In [1]: import numpy as np

In [2]: np.set_printoptions(precision=3, suppress=True, linewidth=160, sign=" ")

In [3]: data = np.loadtxt("sample18.csv", delimiter=",")

In [4]: data
Out[4]: 
array([[-0.9,  1.7,  0.7, -1.4, -1. ,  0.2],
       [-1.1,  0.5, -2. ,  0.3,  0.5, -0.3],
       [ 0.3, -0.8,  0.1, -1. ,  0.4, -1.5],
       [-0.4,  0.3,  0.2, -1. ,  0. ,  0.4],
       [-0.9,  3. , -3.3,  3.9,  4.2, -2.4],
       [ 0.1, -1.1, -0.8,  1. ,  0.7,  1.2],
       [ 1.3,  0.2, -0.5,  1.1,  0.6,  1.1],
       [ 1.7, -1.6, -2.2, -0.6, -0.8, -0.9],
       [-0.3,  0.6,  1.3,  0.3,  0.5,  1.1],
       [-0.1,  1.5, -1. , -1.1,  0.2, -1.1],
       [ 0.8, -0.2,  0.2, -0.7, -1.1,  0.4],
       [-1.9,  0.5,  1. , -1.9,  1.2,  0.9],
       [ 0.4, -0.7,  0.4,  0.7, -0.3,  0.2],
       [-1.4,  0.7, -1.5, -0.8, -0.2,  0.3],
       [ 0.3, -0.4, -0.3,  0.9, -0.1,  0.5],
       [ 0.7, -0.7, -0.3,  1.8, -0.3,  1.1],
       [ 1.3,  0.4, -0.4,  1.5, -1.1,  0.5],
       [-0.4, -1.4, -1.5, -0.8,  0.7, -0.2],
       [-0.5, -0.1,  1. ,  0.6,  0.5,  0.9]])

In [5]: x = np.array([0, -3, -1, 2, -3, -2])

In [6]: y = data @ x

In [7]: b, lr = np.zeros(6), 1 / np.linalg.norm(data, 2) ** 2

In [8]: for i in range(20):
   ...:     b -= lr * data.T @ (data @ b - y)
   ...:     if i % 5 == 0: print(i, round(np.linalg.norm(data @ b - y), 3))
   ...: 
0 12.486
5 4.849
10 3.852
15 3.104

In [9]: round(np.linalg.cond(data), 3)
Out[9]: np.float64(4.884)

In [10]: rng = np.random.default_rng(6110)

In [11]: labels = rng.permutation(6)

In [12]: M2 = data[:, labels] * rng.choice([-1, 1], 6)

In [13]: M2
Out[13]: 
array([[ 1. ,  1.7,  0.7,  0.2,  0.9, -1.4],
       [-0.5,  0.5, -2. , -0.3,  1.1,  0.3],
       [-0.4, -0.8,  0.1, -1.5, -0.3, -1. ],
       [-0. ,  0.3,  0.2,  0.4,  0.4, -1. ],
       [-4.2,  3. , -3.3, -2.4,  0.9,  3.9],
       [-0.7, -1.1, -0.8,  1.2, -0.1,  1. ],
       [-0.6,  0.2, -0.5,  1.1, -1.3,  1.1],
       [ 0.8, -1.6, -2.2, -0.9, -1.7, -0.6],
       [-0.5,  0.6,  1.3,  1.1,  0.3,  0.3],
       [-0.2,  1.5, -1. , -1.1,  0.1, -1.1],
       [ 1.1, -0.2,  0.2,  0.4, -0.8, -0.7],
       [-1.2,  0.5,  1. ,  0.9,  1.9, -1.9],
       [ 0.3, -0.7,  0.4,  0.2, -0.4,  0.7],
       [ 0.2,  0.7, -1.5,  0.3,  1.4, -0.8],
       [ 0.1, -0.4, -0.3,  0.5, -0.3,  0.9],
       [ 0.3, -0.7, -0.3,  1.1, -0.7,  1.8],
       [ 1.1,  0.4, -0.4,  0.5, -1.3,  1.5],
       [-0.7, -1.4, -1.5, -0.2,  0.4, -0.8],
       [-0.5, -0.1,  1. ,  0.9,  0.5,  0.6]])

In [14]: U, _, VT = np.linalg.svd(data.T @ M2)

In [15]: np.round(np.linalg.lstsq(data, M2)[0], 3) + 0
Out[15]: 
array([[ 0.,  0.,  0.,  0., -1.,  0.],
       [ 0.,  1.,  0.,  0.,  0.,  0.],
       [ 0.,  0.,  1.,  0.,  0.,  0.],
       [ 0.,  0.,  0.,  0.,  0.,  1.],
       [-1.,  0.,  0.,  0.,  0.,  0.],
       [ 0.,  0.,  0.,  1.,  0.,  0.]])

In [16]: cov = np.cov(M2, rowvar=False)

In [17]: np.polyfit(M2[:, 2], M2[:, 1], 1)
Out[17]: array([-0.139,  0.061])

In [18]: np.round(np.corrcoef(M2[:, 2], M2[:, 1])[0, 1], 3)
Out[18]: np.float64(-0.15)

In [19]: np.linalg.eigvalsh(cov)[::-1]
Out[19]: array([ 3.577,  1.877,  1.354,  0.655,  0.399,  0.131])

In [20]: M2.std(axis=0)
Out[20]: array([ 1.137,  1.101,  1.186,  0.961,  0.939,  1.362])

In [21]: labels = data[:, 2] > np.median(data[:, 2])

In [22]: r0 = data[labels].mean(axis=0) - data[~labels].mean(axis=0)

In [23]: labels.astype(int)
Out[23]: array([ 1,  0,  1,  1,  0,  0,  0,  0,  1,  0,  1,  1,  1,  0,  0,  0,  0,  0,  1])

In [24]: ((data - data.mean(axis=0)) @ r0 > 0).astype(int)
Out[24]: array([ 1,  0,  1,  1,  0,  0,  0,  0,  1,  1,  1,  1,  1,  1,  0,  0,  0,  0,  1])

In [25]: np.argsort(-np.abs(r0).round(6), kind="stable")
Out[25]: array([ 2,  3,  0,  4,  5,  1])

In [26]: F = np.loadtxt("x.csv", delimiter=",")

In [27]: F
Out[27]: 
array([[ 15.,  18.,   9.,  16.,  27.,  17.,  15.],
       [ 18.,  38.,  29.,  15.,  37.,  34.,  33.],
       [  9.,  29.,  29.,   0.,  25.,  31.,  27.],
       [ 16.,  15.,   0.,  26.,  22.,   8.,  12.],
       [ 27.,  37.,  25.,  22.,  54.,  40.,  32.],
       [ 17.,  34.,  31.,   8.,  40.,  44.,  36.],
       [ 15.,  33.,  27.,  12.,  32.,  36.,  34.]])

In [28]: # null space of dimension 3

In [29]: [round(float(x), 3) for x in np.linalg.svd(F, compute_uv=False)[:3]]
Out[29]: [186.297, 36.783, 11.022]

In [30]: np.linalg.cond(F) > 100
Out[30]: np.True_

In [31]: np.allclose(F[:-1].T @ np.linalg.lstsq(F[:-1].T, F[-1])[0], F[-1])
Out[31]: True

In [32]: np.unique(F.round(6), axis=0).shape
Out[32]: (7, 7)

In [33]: U, sv, VT = np.linalg.svd(F)

In [34]: evecs = VT[:(sv > 1e-8).sum()]

In [35]: x = F[5] + 2 * F[2] + rng.integers(2) * np.eye(7)[6]

In [36]: x
Out[36]: array([  35.,   92.,   89.,    8.,   90.,  106.,   91.])

In [37]: np.diag(evecs.T @ evecs)
Out[37]: array([ 0.194,  0.615,  0.474,  0.73 ,  0.765,  0.669,  0.553])

In [38]: np.linalg.matrix_rank(np.vstack([F, x]))
Out[38]: np.int64(5)

In [39]: vals, evecs = np.linalg.eigh(F)

In [40]: np.abs(evecs[:, -1]).round(6).argmax()
Out[40]: np.int64(4)

In [41]: np.round(np.linalg.eigvalsh(F @ F), 3) + 0
Out[41]: array([     0.   ,      0.   ,      0.   ,     34.775,    121.486,   1353.024,  34706.714])

In [42]: np.round(np.linalg.svd(F, compute_uv=False), 3) + 0
Out[42]: array([ 186.297,   36.783,   11.022,    5.897,    0.   ,    0.   ,    0.   ])

In [43]: np.abs(evecs[:, -1])
Out[43]: array([ 0.238,  0.43 ,  0.33 ,  0.185,  0.497,  0.455,  0.402])

In [44]: round(float(vals.sum()), 3), np.trace(F)
Out[44]: (240.0, np.float64(240.0))

In [45]: (vals > 1e-8).sum(), (vals < -1e-8).sum()
Out[45]: (np.int64(4), np.int64(0))

In [46]: np.linalg.eigvalsh(F + 4 * np.eye(7))
Out[46]: array([   4.   ,    4.   ,    4.   ,    9.897,   15.022,   40.783,  190.297])

In [47]: r = np.linalg.matrix_rank(F)

In [48]: r
Out[48]: np.int64(4)

In [49]: null = np.linalg.svd(F)[2][r:].T

In [50]: [int(np.linalg.matrix_rank(F[:, :j + 1])) for j in range(7)]
Out[50]: [1, 2, 3, 4, 4, 4, 4]

In [51]: [int(np.linalg.matrix_rank(np.delete(F, i, axis=0))) for i in range(7)]
Out[51]: [4, 4, 4, 4, 4, 4, 4]

In [52]: M2 = np.array([[-1, -1], [1, 0]])

In [53]: basis = np.array([[-2, -1, 3, -5, 2, 3],
    ...:     [-1, 0, 0, -2, -3, 1],
    ...:     [-4, -3, 4, -5, 0, -4],
    ...:     [4, -4, 1, -5, 1, 5],
    ...:     [1, -5, 3, 1, -5, -3],
    ...:     [4, 4, -3, 3, -2, 2]])

In [54]: mat = np.block([[M2, np.array([[0, 3, -1, -3, 2, 0], [0, -3, 2, -1, -1, -3]])], [np.zeros((6, 2)), basis]])

In [55]: mat
Out[55]: 
array([[-1., -1.,  0.,  3., -1., -3.,  2.,  0.],
       [ 1.,  0.,  0., -3.,  2., -1., -1., -3.],
       [ 0.,  0., -2., -1.,  3., -5.,  2.,  3.],
       [ 0.,  0., -1.,  0.,  0., -2., -3.,  1.],
       [ 0.,  0., -4., -3.,  4., -5.,  0., -4.],
       [ 0.,  0.,  4., -4.,  1., -5.,  1.,  5.],
       [ 0.,  0.,  1., -5.,  3.,  1., -5., -3.],
       [ 0.,  0.,  4.,  4., -3.,  3., -2.,  2.]])

In [56]: r0, g = mat[4], mat[0]

In [57]: r0 @ r0
Out[57]: np.float64(82.0)

In [58]: r0 @ g
Out[58]: np.float64(2.0)

In [59]: p = (r0 @ g) / (r0 @ r0) * r0

In [60]: np.linalg.matrix_rank(np.outer(r0, g))
Out[60]: np.int64(1)

In [61]: g - p
Out[61]: array([-1.   , -1.   ,  0.098,  3.073, -1.098, -2.878,  2.   ,  0.098])

In [62]: p
Out[62]: array([ 0.   ,  0.   , -0.098, -0.073,  0.098, -0.122,  0.   , -0.098])

In [63]: r0, g = F[3], F[4]

In [64]: r0 @ g
Out[64]: np.float64(3451.0)

In [65]: p = (r0 @ g) / (r0 @ r0) * r0

In [66]: np.outer(r0, g)
Out[66]: 
array([[  432.,   592.,   400.,   352.,   864.,   640.,   512.],
       [  405.,   555.,   375.,   330.,   810.,   600.,   480.],
       [    0.,     0.,     0.,     0.,     0.,     0.,     0.],
       [  702.,   962.,   650.,   572.,  1404.,  1040.,   832.],
       [  594.,   814.,   550.,   484.,  1188.,   880.,   704.],
       [  216.,   296.,   200.,   176.,   432.,   320.,   256.],
       [  324.,   444.,   300.,   264.,   648.,   480.,   384.]])

In [67]: np.linalg.matrix_rank(np.outer(r0, g))
Out[67]: np.int64(1)

In [68]: M2 = mat + rng.integers(-2, 3, (8, 7)) @ rng.integers(-2, 3, (7, 8))

In [69]: M2
Out[69]: 
array([[ -3.,   3.,  -5.,   0.,   0., -12.,   3.,   2.],
       [  4.,   0.,  -6.,  -1.,  -6.,   7.,  -1.,  -3.],
       [ -2.,   2., -14., -11.,   4.,  -8.,   5.,   8.],
       [  3.,   3.,   7.,  12.,  -5.,  -5., -10.,  -3.],
       [  7.,   8.,  -4.,  -1.,  -4.,   0.,  -3.,  -1.],
       [  6.,   2.,   4.,  -2.,   1.,  -1.,   0.,   7.],
       [ -4.,   4.,  -5.,  -7.,  -3.,  -8.,   5.,  -4.],
       [ -5.,  -1.,   2.,  -2.,  -7.,   8.,  11.,   1.]])

In [70]: M2 - mat
Out[70]: 
array([[ -2.,   4.,  -5.,  -3.,   1.,  -9.,   1.,   2.],
       [  3.,   0.,  -6.,   2.,  -8.,   8.,   0.,   0.],
       [ -2.,   2., -12., -10.,   1.,  -3.,   3.,   5.],
       [  3.,   3.,   8.,  12.,  -5.,  -3.,  -7.,  -4.],
       [  7.,   8.,   0.,   2.,  -8.,   5.,  -3.,   3.],
       [  6.,   2.,   0.,   2.,   0.,   4.,  -1.,   2.],
       [ -4.,   4.,  -6.,  -2.,  -6.,  -9.,  10.,  -1.],
       [ -5.,  -1.,  -2.,  -6.,  -4.,   5.,  13.,  -1.]])

In [71]: np.round(np.linalg.svd(M2 - mat, compute_uv=False), 3) + 0
Out[71]: array([ 29.215,  19.3  ,  16.727,  15.024,   6.989,   3.754,   0.73 ,   0.   ])

In [72]: np.linalg.matrix_rank(M2 - mat, tol=1e-8)
Out[72]: np.int64(7)

In [73]: w1 = np.array([[3, -2],
    ...:     [3, 3],
    ...:     [-3, -3],
    ...:     [-1, 2],
    ...:     [-3, -3],
    ...:     [1, 1],
    ...:     [3, 0],
    ...:     [-1, -3]])

In [74]: b = np.array([0, 0])

In [75]: act = np.maximum(mat @ w1 + b, 0)

In [76]: (act > 0).mean(axis=0)
Out[76]: array([ 0.125,  0.375])

In [77]: basis = np.array([[-1, 0, 0], [0, -1, 1]])

In [78]: act @ basis
Out[78]: 
array([[ 0., -5.,  5.],
       [ 0.,  0.,  0.],
       [ 0.,  0.,  0.],
       [ 0.,  0.,  0.],
       [-2., -1.,  1.],
       [ 0.,  0.,  0.],
       [ 0.,  0.,  0.],
       [ 0., -2.,  2.]])

In [79]: (act @ basis).round(6).argmax(axis=1)
Out[79]: array([ 2,  0,  0,  0,  2,  0,  0,  2])

In [80]: (mat + mat.T) / 2
Out[80]: 
array([[-1. ,  0. ,  0. ,  1.5, -0.5, -1.5,  1. ,  0. ],
       [ 0. ,  0. ,  0. , -1.5,  1. , -0.5, -0.5, -1.5],
       [ 0. ,  0. , -2. , -1. , -0.5, -0.5,  1.5,  3.5],
       [ 1.5, -1.5, -1. ,  0. , -1.5, -3. , -4. ,  2.5],
       [-0.5,  1. , -0.5, -1.5,  4. , -2. ,  1.5, -3.5],
       [-1.5, -0.5, -0.5, -3. , -2. , -5. ,  1. ,  4. ],
       [ 1. , -0.5,  1.5, -4. ,  1.5,  1. , -5. , -2.5],
       [ 0. , -1.5,  3.5,  2.5, -3.5,  4. , -2.5,  2. ]])

In [81]: np.allclose(mat, mat.T)
Out[81]: False

In [82]: np.sort(np.abs(np.linalg.eigvals(mat)))
Out[82]: array([ 1.   ,  1.   ,  2.278,  3.647,  3.647,  7.332,  7.332,  7.713])

In [83]: np.allclose(mat @ mat.T, mat.T @ mat)
Out[83]: False

In [84]: feats = np.load("run13.npy")

In [85]: feats
Out[85]: 
array([[ 0.53 , -0.597, -2.607,  0.303, -1.923,  2.337],
       [-1.154,  0.125,  1.092,  0.158, -0.909,  1.749],
       [-6.309, -3.39 ,  2.559,  0.045, -5.838, -1.061],
       [-5.433, -4.762,  1.264,  0.801, -5.321, -3.979],
       [-0.569,  1.227, -0.654, -1.235, -1.702, -0.637],
       [-1.779,  1.668, -0.339, -0.336, -3.179,  1.085],
       [-6.529, -3.817, -0.537, -0.538, -4.834, -2.837],
       [-0.17 ,  2.171, -0.027, -0.565, -2.4  ,  0.333],
       [-5.954, -3.73 ,  1.553,  0.699, -3.495, -3.517],
       [-5.835, -3.176,  1.038,  0.659, -5.697, -3.067],
       [-4.796, -4.716,  0.019,  0.36 , -4.206, -2.653]])

In [86]: round(np.linalg.norm(feats) ** 2 / np.linalg.norm(feats, 2) ** 2, 3)
Out[86]: np.float64(1.146)

In [87]: np.round(np.linalg.norm(feats, 1), 3), np.round(np.linalg.norm(feats, np.inf), 3)
Out[87]: (np.float64(39.504), np.float64(21.56))

In [88]: np.linalg.norm(feats, axis=1).argmax()
Out[88]: np.int64(3)

In [89]: round(np.linalg.norm(feats, 2), 3)
Out[89]: np.float64(22.379)

In [90]: np.round(feats[0] @ feats[3], 3)
Out[90]: np.float64(-2.156)

In [91]: round(float(np.linalg.norm(feats[0], 1)), 3), np.round(np.linalg.norm(feats[0], np.inf), 3)
Out[91]: (8.297, np.float64(2.607))

In [92]: arr = np.maximum(np.array([[2, 0],
    ...:     [2, 0],
    ...:     [2, -1],
    ...:     [0, 0],
    ...:     [2, -2],
    ...:     [2, -1],
    ...:     [0, 1],
    ...:     [0, 2],
    ...:     [0, -2],
    ...:     [1, -2],
    ...:     [-1, -2],
    ...:     [-1, 2],
    ...:     [0, -1],
    ...:     [0, 1],
    ...:     [-1, -1],
    ...:     [-2, -1],
    ...:     [2, -1],
    ...:     [2, 2],
    ...:     [0, -2],
    ...:     [0, 1],
    ...:     [2, -1],
    ...:     [-1, -1],
    ...:     [2, 2],
    ...:     [2, 2],
    ...:     [-1, 2],
    ...:     [2, -2],
    ...:     [-2, -2],
    ...:     [-2, -1]]) @ np.array([[0, -2, 1, -3], [1, -2, 0, -1]]) + np.array([3, 0, 1, 0]), 0)

In [93]: arr
Out[93]: 
array([[ 3,  0,  3,  0],
       [ 3,  0,  3,  0],
       [ 2,  0,  3,  0],
       [ 3,  0,  1,  0],
       [ 1,  0,  3,  0],
       [ 2,  0,  3,  0],
       [ 4,  0,  1,  0],
       [ 5,  0,  1,  0],
       [ 1,  4,  1,  2],
       [ 1,  2,  2,  0],
       [ 1,  6,  0,  5],
       [ 5,  0,  0,  1],
       [ 2,  2,  1,  1],
       [ 4,  0,  1,  0],
       [ 2,  4,  0,  4],
       [ 2,  6,  0,  7],
       [ 2,  0,  3,  0],
       [ 5,  0,  3,  0],
       [ 1,  4,  1,  2],
       [ 4,  0,  1,  0],
       [ 2,  0,  3,  0],
       [ 2,  4,  0,  4],
       [ 5,  0,  3,  0],
       [ 5,  0,  3,  0],
       [ 5,  0,  0,  1],
       [ 1,  0,  3,  0],
       [ 1,  8,  0,  8],
       [ 2,  6,  0,  7]])

In [94]: # rows 0 and 1 are equal

In [95]: Ac = (arr - arr.mean(axis=0)) / arr.std(axis=0)

In [96]: np.argwhere(np.abs(Ac) > 2)
Out[96]: 
array([[ 15,   3],
       [ 26,   1],
       [ 26,   3],
       [ 27,   3]])

In [97]: Ac.std(axis=0)
Out[97]: array([ 1.,  1.,  1.,  1.])

In [98]: b = np.linalg.lstsq(np.delete(Ac, 0, axis=1), Ac[:, 0])[0]

In [99]: round(float(1 - np.var(Ac[:, 0] - np.delete(Ac, 0, axis=1) @ b)), 3)
Out[99]: 0.568

In [100]: np.abs(b).argmax()
Out[100]: np.int64(0)
